% ipython --no-banner

In [1]: import numpy as np

In [2]: np.set_printoptions(precision=2, suppress=True, linewidth=100)

In [3]: J = np.load("a.npy")

In [4]: J
Out[4]: 
array([[-3.,  5.,  0.,  0.,  0.],
       [ 5.,  1.,  5.,  0.,  0.],
       [ 0.,  5., -2.,  5.,  0.],
       [ 0.,  0.,  5., -3.,  5.],
       [ 0.,  0.,  0.,  5., -1.]])

In [5]: hat = np.triu(np.array([[0, -1, 0, 2, -2],
   ...:     [1, -2, -3, 0, -1],
   ...:     [2, 3, -1, -2, 2],
   ...:     [-3, -2, 3, 0, 2],
   ...:     [-3, 3, 2, 2, 3]]), 1) + np.eye(5)

In [6]: M2 = hat @ J @ np.linalg.inv(hat)

In [7]: np.trace(M2), np.trace(J)
Out[7]: (np.float64(-8.0), np.float64(-8.0))

In [8]: print(np.linalg.matrix_rank(M2))
5

In [9]: hat @ J - J @ hat
Out[9]: 
array([[ -5.,  -4.,  20., -10.,  11.],
       [  0., -10.,   9., -20.,   2.],
       [  0.,   0.,   5.,  12., -13.],
       [  0.,   0.,   0.,  20.,  -6.],
       [  0.,   0.,   0.,   0., -10.]])

In [10]: np.diff(J, axis=0)
Out[10]: 
array([[ 8., -4.,  5.,  0.,  0.],
       [-5.,  4., -7.,  5.,  0.],
       [ 0., -5.,  7., -8.,  5.],
       [ 0.,  0., -5.,  8., -6.]])

In [11]: J[:, 5]
IndexError: index 5 is out of bounds for axis 1 with size 5


In [12]: J - J[0]
Out[12]: 
array([[ 0.,  0.,  0.,  0.,  0.],
       [ 8., -4.,  5.,  0.,  0.],
       [ 3.,  0., -2.,  5.,  0.],
       [ 3., -5.,  5., -3.,  5.],
       [ 3., -5.,  0.,  5., -1.]])

In [13]: J.sum(axis=1)
Out[13]: array([ 2., 11.,  8.,  7.,  4.])

In [14]: np.linalg.rank(J)
AttributeError: module 'numpy.linalg' has no attribute 'rank'


In [15]: J.mean(axis=0)
Out[15]: array([0.4, 2.2, 1.6, 1.4, 0.8])

In [16]: w, V = np.linalg.eigh(J)

In [17]: x = np.array([0, 1, -2, -3, 2])

In [18]: np.abs(J).sum(axis=1).max(), np.round(np.abs(w).max(), 2)
Out[18]: (np.float64(13.0), np.float64(10.4))

In [19]: np.linalg.eigvalsh(J[1:, 1:])
Out[19]: array([-10.06,  -3.89,   2.42,   6.54])

In [20]: (np.sign(V[:, -1].round(6)) == np.sign(V[0, -1].round(6))).astype(int)
Out[20]: array([1, 1, 1, 1, 1])

In [21]: np.round(x @ J @ x / (x @ x), 2), np.round(w[0], 2), round(float(w[-1]), 2)
Out[21]: (np.float64(-3.22), np.float64(-10.4), 7.46)

In [22]: print(x @ J @ x)
-58.0

In [23]: q, R = np.linalg.qr(J)

In [24]: np.round(q @ R, 2) + 0
Out[24]: 
array([[-3.,  5.,  0.,  0.,  0.],
       [ 5.,  1.,  5.,  0.,  0.],
       [ 0.,  5., -2.,  5.,  0.],
       [ 0.,  0.,  5., -3.,  5.],
       [ 0.,  0.,  0.,  5., -1.]])

In [25]: q.shape, R.shape
Out[25]: ((5, 5), (5, 5))

In [26]: np.allclose(R.T @ R, J.T @ J)
Out[26]: True

In [27]: M2 = np.array([[3, -1, 1, 0, -3, 3],
    ...:     [1, 1, -2, 3, -1, 0],
    ...:     [-1, 1, -3, 2, -2, -3],
    ...:     [-3, 3, -3, -1, -3, -3],
    ...:     [1, 0, -2, 0, -3, -3],
    ...:     [0, 0, 3, -2, 1, 3]])

In [28]: arr = np.tril(M2)

In [29]: arr
Out[29]: 
array([[ 3,  0,  0,  0,  0,  0],
       [ 1,  1,  0,  0,  0,  0],
       [-1,  1, -3,  0,  0,  0],
       [-3,  3, -3, -1,  0,  0],
       [ 1,  0, -2,  0, -3,  0],
       [ 0,  0,  3, -2,  1,  3]])

In [30]: arr.reshape(-1, 2)
Out[30]: 
array([[ 3,  0],
       [ 0,  0],
       [ 0,  0],
       [ 1,  1],
       [ 0,  0],
       [ 0,  0],
       [-1,  1],
       [-3,  0],
       [ 0,  0],
       [-3,  3],
       [-3, -1],
       [ 0,  0],
       [ 1,  0],
       [-2,  0],
       [-3,  0],
       [ 0,  0],
       [ 3, -2],
       [ 1,  3]])

In [31]: T = arr.reshape(6, 2, -1)

In [32]: T[:, 0]
Out[32]: 
array([[ 3,  0,  0],
       [ 1,  1,  0],
       [-1,  1, -3],
       [-3,  3, -3],
       [ 1,  0, -2],
       [ 0,  0,  3]])

In [33]: np.einsum("ihd,jhd->hij", T, T).shape
Out[33]: (2, 6, 6)

In [34]: F = np.load("mat.npy")

In [35]: F
Out[35]: 
array([[-1.23,  4.16,  2.49],
       [ 1.92, -3.95, -2.39],
       [-4.  ,  2.73, -1.24],
       [ 1.3 ,  4.28, -2.24],
       [ 4.78, -1.47,  0.11],
       [-0.52, -4.48, -2.16],
       [ 3.31,  1.13,  3.57],
       [ 3.73, -1.94,  2.71],
       [-3.12,  3.87,  0.5 ],
       [ 4.76, -0.7 ,  1.37],
       [ 3.03, -0.53, -3.94],
       [ 1.44,  0.24,  4.78],
       [ 0.96,  3.57,  3.37],
       [-3.8 , -3.  , -1.26],
       [-1.6 , -2.43,  4.06],
       [-4.65, -0.89, -1.61],
       [-3.53,  1.97, -2.94]])

In [36]: rng = np.random.default_rng(1500)

In [37]: M2 = F + rng.integers(-2, 3, (17, 2)) @ rng.integers(-2, 3, (2, 3))

In [38]: M2
Out[38]: 
array([[ 0.77,  2.16,  2.49],
       [-4.08,  2.05,  5.61],
       [-8.  ,  6.73,  2.76],
       [ 4.3 ,  1.28, -6.24],
       [ 3.78, -0.47,  2.11],
       [ 4.48, -9.48, -8.16],
       [ 0.31,  4.13,  5.57],
       [ 6.73, -4.94,  0.71],
       [-4.12,  4.87,  0.5 ],
       [ 2.76,  1.3 ,  1.37],
       [ 7.03, -4.53, -7.94],
       [ 1.44,  0.24,  6.78],
       [ 3.96,  0.57, -0.63],
       [-7.8 ,  1.  ,  2.74],
       [-1.6 , -2.43,  6.06],
       [-6.65,  1.11,  2.39],
       [-3.53,  1.97, -4.94]])

In [39]: np.abs(M2 - F).sum(axis=1)
Out[39]: array([ 4., 20., 12., 10.,  4., 16.,  8.,  8.,  2.,  4., 12.,  2., 10., 12.,  2.,  8.,  2.])

In [40]: np.round(np.linalg.svd(M2 - F, compute_uv=False), 2) + 0
Out[40]: array([22.74,  4.57,  0.  ])

In [41]: W = np.array([[0, 3, 4, -5, 3, -4], [5, 0, 4, 4, -4, 5], [0, -4, 2, -3, 3, 2]])

In [42]: c = np.array([-8, -3, 3, 6, 5, 8])

In [43]: hid = np.maximum(M2 @ W + c, 0)

In [44]: print((hid > 0).mean(axis=0))
[0.35 0.35 0.65 0.53 0.65 0.65]

In [45]: print((hid > 0).astype(int))
[[1 0 1 1 1 1]
 [1 0 1 1 1 1]
 [1 0 1 1 0 1]
 [0 1 1 1 0 0]
 [0 0 1 0 1 0]
 [0 1 0 0 1 0]
 [1 0 1 1 1 1]
 [0 1 1 0 1 0]
 [1 0 1 1 0 1]
 [0 0 1 0 1 1]
 [0 1 0 0 1 0]
 [0 0 1 0 1 1]
 [0 1 1 0 1 0]
 [0 0 0 1 0 1]
 [0 0 0 0 1 1]
 [0 0 0 1 0 1]
 [1 1 0 1 0 1]]

In [46]: cent = np.array([[0, -1, 1],
    ...:     [0, 0, -2],
    ...:     [1, 0, 2],
    ...:     [-2, 2, -2],
    ...:     [2, 0, 2],
    ...:     [0, 0, -1]])

In [47]: W @ cent
Out[47]: 
array([[ 20, -10,  22],
       [-12,   3,  -8],
       [ 14,  -6,  22]])

In [48]: print((hid @ cent).round(6).argmax(axis=1))
[2 1 1 1 2 0 2 0 1 2 0 2 0 1 0 1 1]

In [49]: hat = F @ np.linalg.solve(F.T @ F, F.T)

In [50]: np.linalg.matrix_rank(np.eye(17) - hat)
Out[50]: np.int64(14)

In [51]: np.round(np.linalg.eigvalsh(hat), 2) + 0
Out[51]: array([0., 0., 0., 0., 0., 0., 0., 0., 0., 0., 0., 0., 0., 0., 1., 1., 1.])

In [52]: np.trace(hat)
Out[52]: np.float64(3.0)

In [53]: cent = F[[1, 4]].astype(float)

In [54]: for _ in range(4):
    ...:     labels = np.linalg.norm(F[:, None] - cent, axis=-1).argmin(axis=1)
    ...:     cent = np.array([F[labels == j].mean(axis=0) for j in range(2)])
    ...: 

In [55]: print(labels)
[1 0 0 1 1 0 1 1 1 1 0 1 1 0 1 0 0]

In [56]: cent
Out[56]: 
array([[-1.65, -1.16, -2.22],
       [ 1.43,  1.07,  2.07]])

In [57]: np.abs(cent[1] - cent[0]).argmax()
Out[57]: np.int64(2)

In [58]: Xc = (F - F.mean(axis=0)) / F.std(axis=0)

In [59]: np.argwhere(np.abs(Xc) > 2)
Out[59]: array([], shape=(0, 2), dtype=int64)

In [60]: c = np.linalg.lstsq(np.delete(Xc, 2, axis=1), Xc[:, 2])[0]

In [61]: c
Out[61]: array([0.29, 0.21])

In [62]: sigma = 3 * 0.5 ** np.arange(6)

In [63]: q, _ = np.linalg.qr(np.array([[0.0, 0.6, -0.3, -0.3, -0.6, 1.3],
    ...:     [0.8, -1.1, -0.6, -0.7, -1.0, 0.7],
    ...:     [1.4, -0.3, 0.8, -1.1, 0.8, -0.8],
    ...:     [1.5, -0.2, 0.7, -0.3, -0.9, -1.4],
    ...:     [0.1, -1.3, -2.4, 2.1, 0.6, -0.1],
    ...:     [0.8, -0.6, 0.7, -0.4, 0.2, -1.9]]))

In [64]: M = rng.normal(size=(17, 6)) * sigma @ q

In [65]: M.round(2) + 0
Out[65]: 
array([[ 0.46,  0.01, -0.4 , -0.89, -0.78, -0.32],
       [ 0.47, -1.7 , -3.13, -1.77,  0.72, -2.43],
       [-0.07, -0.74, -0.65, -0.33,  0.91, -0.5 ],
       [ 0.32, -1.29, -1.81, -1.2 ,  0.71, -1.39],
       [ 1.56, -0.6 , -2.39, -3.17, -0.16, -1.57],
       [-0.41, -0.53, -1.97, -1.3 , -1.69, -1.81],
       [ 0.86,  1.1 ,  0.53, -1.76, -0.41,  0.56],
       [ 0.17,  0.11,  0.16, -0.75, -0.57,  0.03],
       [ 0.46,  0.77, -0.08, -1.28, -0.73,  0.08],
       [ 0.84, -1.19, -2.5 , -2.27,  0.14, -1.93],
       [ 0.87,  0.99, -1.83, -3.27, -2.17, -1.54],
       [-0.12, -0.21, -0.03, -0.21,  0.55, -0.12],
       [ 1.01, -1.59, -3.09, -1.12, -0.6 , -1.92],
       [-0.72, -1.4 , -0.32,  2.24,  0.48, -0.2 ],
       [ 0.  ,  2.3 ,  4.01,  2.07, -0.57,  3.42],
       [-0.65,  0.17, -0.44,  0.17, -1.71, -0.3 ],
       [-0.54,  0.18,  1.76,  2.23,  1.45,  1.3 ]])

In [66]: G = np.cov(M, rowvar=False)

In [67]: np.argsort(-M.std(axis=0).round(6), kind="stable")
Out[67]: array([2, 3, 5, 1, 4, 0])

In [68]: np.argwhere(np.triu(np.abs(np.corrcoef(M.T)) > 0.8, 1))
Out[68]: array([[2, 5]])

In [69]: np.round(np.linalg.eigvalsh(G)[::-1], 2) + 0
Out[69]: array([7.83, 2.15, 0.7 , 0.12, 0.02, 0.  ])

In [70]: np.polyfit(M[:, 0], M[:, 4], 1)
Out[70]: array([-0.22, -0.2 ])

In [71]: np.round(np.corrcoef(M[:, 0], M[:, 4])[0, 1], 2)
Out[71]: np.float64(-0.14)

In [72]: cent = M[[10, 3]].astype(float)

In [73]: for _ in range(3):
    ...:     labels = np.linalg.norm(M[:, None] - cent, axis=-1).argmin(axis=1)
    ...:     cent = np.array([M[labels == j].mean(axis=0) for j in range(2)])
    ...: 

In [74]: labels
Out[74]: array([1, 1, 1, 1, 0, 0, 0, 1, 0, 0, 0, 1, 1, 1, 1, 1, 1])

In [75]: print(cent[1] - cent[0])
[-0.67 -0.47  1.02  2.22  0.89  0.81]

In [76]: Xc = (M - M.mean(axis=0)) / M.std(axis=0)

In [77]: np.argwhere(np.abs(Xc) > 2)
Out[77]: 
array([[ 4,  0],
       [14,  1],
       [14,  2],
       [14,  5]])

In [78]: c = np.linalg.lstsq(np.delete(Xc, 1, axis=1), Xc[:, 1])[0]

In [79]: round(float(1 - np.var(Xc[:, 1] - np.delete(Xc, 1, axis=1) @ c)), 2)
Out[79]: 0.97

In [80]: M2 = M + rng.integers(-2, 3, (17, 5)) @ rng.integers(-2, 3, (5, 6))

In [81]: M2
Out[81]: 
array([[  0.46,  -1.99,  -4.4 ,  -5.89,   4.22,  -0.32],
       [  2.47,  -5.7 ,  -8.13,  -3.77,   3.72,   2.57],
       [  0.93,  -2.74,  -5.65,  -3.33,  11.91,   3.5 ],
       [  3.32,  -2.29,  -3.81,  -4.2 ,   3.71,  -0.39],
       [ -0.44,  -0.6 ,  -0.39,  -3.17, -10.16,  -5.57],
       [  5.59,   4.47,   0.03,   3.7 ,   2.31,   2.19],
       [  3.86,   2.1 ,  -0.47,  -6.76,   5.59,  -1.44],
       [ -2.83,  -3.89,  -4.84,  -5.75,   2.43,   0.03],
       [  1.46,   2.77,   0.92,   2.72,  -2.73,   2.08],
       [ -1.16,  -3.19,  -1.5 ,  -5.27,  -9.86,  -6.93],
       [ -1.13,   3.99,   2.17,   4.73,  -3.17,   0.46],
       [ -2.12,  -3.21,  -1.03,  -3.21,  -8.45,  -3.12],
       [  3.01,   4.41,   2.91,   6.88,  -6.6 ,  -1.92],
       [ -6.72,  -6.4 ,  -1.32,   4.24,  -7.52,   0.8 ],
       [  3.  ,   3.3 ,   4.01,   5.07,  -3.57,   6.42],
       [  1.35,  -0.83,  -2.44,  -3.83,   3.29,  -0.3 ],
       [ -5.54,  -1.82,   1.76,  -1.77,   0.45,  -3.7 ]])

In [82]: print(np.round(np.linalg.svd(M2 - M, compute_uv=False), 2) + 0)
[29.1  23.4  11.7   9.07  1.77  0.  ]

In [83]: np.abs(M2 - M).sum(axis=1)
Out[83]: array([16., 21., 26., 13., 18., 26., 18., 20., 12., 23., 20., 21., 28., 23., 13., 14., 17.])

In [84]: np.linalg.matrix_rank(M2 - M, tol=1e-8)
Out[84]: np.int64(5)

In [85]: M2 - M
Out[85]: 
array([[  0.,  -2.,  -4.,  -5.,   5.,   0.],
       [  2.,  -4.,  -5.,  -2.,   3.,   5.],
       [  1.,  -2.,  -5.,  -3.,  11.,   4.],
       [  3.,  -1.,  -2.,  -3.,   3.,   1.],
       [ -2.,   0.,   2.,   0., -10.,  -4.],
       [  6.,   5.,   2.,   5.,   4.,   4.],
       [  3.,   1.,  -1.,  -5.,   6.,  -2.],
       [ -3.,  -4.,  -5.,  -5.,   3.,   0.],
       [  1.,   2.,   1.,   4.,  -2.,   2.],
       [ -2.,  -2.,   1.,  -3., -10.,  -5.],
       [ -2.,   3.,   4.,   8.,  -1.,   2.],
       [ -2.,  -3.,  -1.,  -3.,  -9.,  -3.],
       [  2.,   6.,   6.,   8.,  -6.,   0.],
       [ -6.,  -5.,  -1.,   2.,  -8.,   1.],
       [  3.,   1.,   0.,   3.,  -3.,   3.],
       [  2.,  -1.,  -2.,  -4.,   5.,   0.],
       [ -5.,  -2.,   0.,  -4.,  -1.,  -5.]])
